% python3 -q
>>> import numpy as np
>>> import numpy.linalg as la
>>> np.set_printoptions(suppress=True, linewidth=100)
>>> other = np.array([[8, 8], [7, -3]])
>>> A = np.tile(other, (2, 2))
>>> A
array([[ 8,  8,  8,  8],
       [ 7, -3,  7, -3],
       [ 8,  8,  8,  8],
       [ 7, -3,  7, -3]])
>>> Uu, sig, vt = la.svd(A)
>>> sig.round(3) + 0
array([23.7  , 13.502,  0.   ,  0.   ])
>>> other = Uu[:, :2] @ np.diag(sig[:2]) @ vt[:2]
>>> la.matrix_rank(A, rtol=0.05)
np.int64(2)
>>> Uu, sig, vt = la.svd(A)
>>> evecs = vt[:(sig > 1e-8).sum()]
>>> rng = np.random.default_rng(3102)
>>> x0 = A[1] + -3 * A[3] + rng.integers(2) * np.eye(4)[0]
>>> x0
array([-13.,   6., -14.,   6.])
>>> np.round(la.norm(x0 - evecs.T @ evecs @ x0), 3)
np.float64(0.707)
>>> la.matrix_rank(np.vstack([A, x0]))
np.int64(3)
>>> u = np.array([1, 0, 1, 3, 2, 0]) + 0.5
>>> F = np.eye(6) - 2 * np.outer(u, u) / (u @ u)
>>> F.round(3)
array([[ 0.809, -0.064, -0.191, -0.447, -0.319, -0.064],
       [-0.064,  0.979, -0.064, -0.149, -0.106, -0.021],
       [-0.191, -0.064,  0.809, -0.447, -0.319, -0.064],
       [-0.447, -0.149, -0.447, -0.043, -0.745, -0.149],
       [-0.319, -0.106, -0.319, -0.745,  0.468, -0.106],
       [-0.064, -0.021, -0.064, -0.149, -0.106,  0.979]])
>>> ang = np.radians(45)
>>> R = np.eye(6)
>>> R[3, 3] = R[5, 5] = np.cos(ang)
>>> R[3, 5], R[5, 3] = -np.sin(ang), np.sin(ang)
>>> R.round(3)
array([[ 1.   ,  0.   ,  0.   ,  0.   ,  0.   ,  0.   ],
       [ 0.   ,  1.   ,  0.   ,  0.   ,  0.   ,  0.   ],
       [ 0.   ,  0.   ,  1.   ,  0.   ,  0.   ,  0.   ],
       [ 0.   ,  0.   ,  0.   ,  0.707,  0.   , -0.707],
       [ 0.   ,  0.   ,  0.   ,  0.   ,  1.   ,  0.   ],
       [ 0.   ,  0.   ,  0.   ,  0.707,  0.   ,  0.707]])
>>> other = F @ R.T
>>> np.round(la.svd(F, compute_uv=False), 3), np.round(la.svd(other, compute_uv=False), 3)
(array([1., 1., 1., 1., 1., 1.]), array([1., 1., 1., 1., 1., 1.]))
>>> other.round(3)
array([[ 0.809, -0.064, -0.191, -0.271, -0.319, -0.361],
       [-0.064,  0.979, -0.064, -0.09 , -0.106, -0.12 ],
       [-0.191, -0.064,  0.809, -0.271, -0.319, -0.361],
       [-0.447, -0.149, -0.447,  0.075, -0.745, -0.135],
       [-0.319, -0.106, -0.319, -0.451,  0.468, -0.602],
       [-0.064, -0.021, -0.064, -0.797, -0.106,  0.587]])
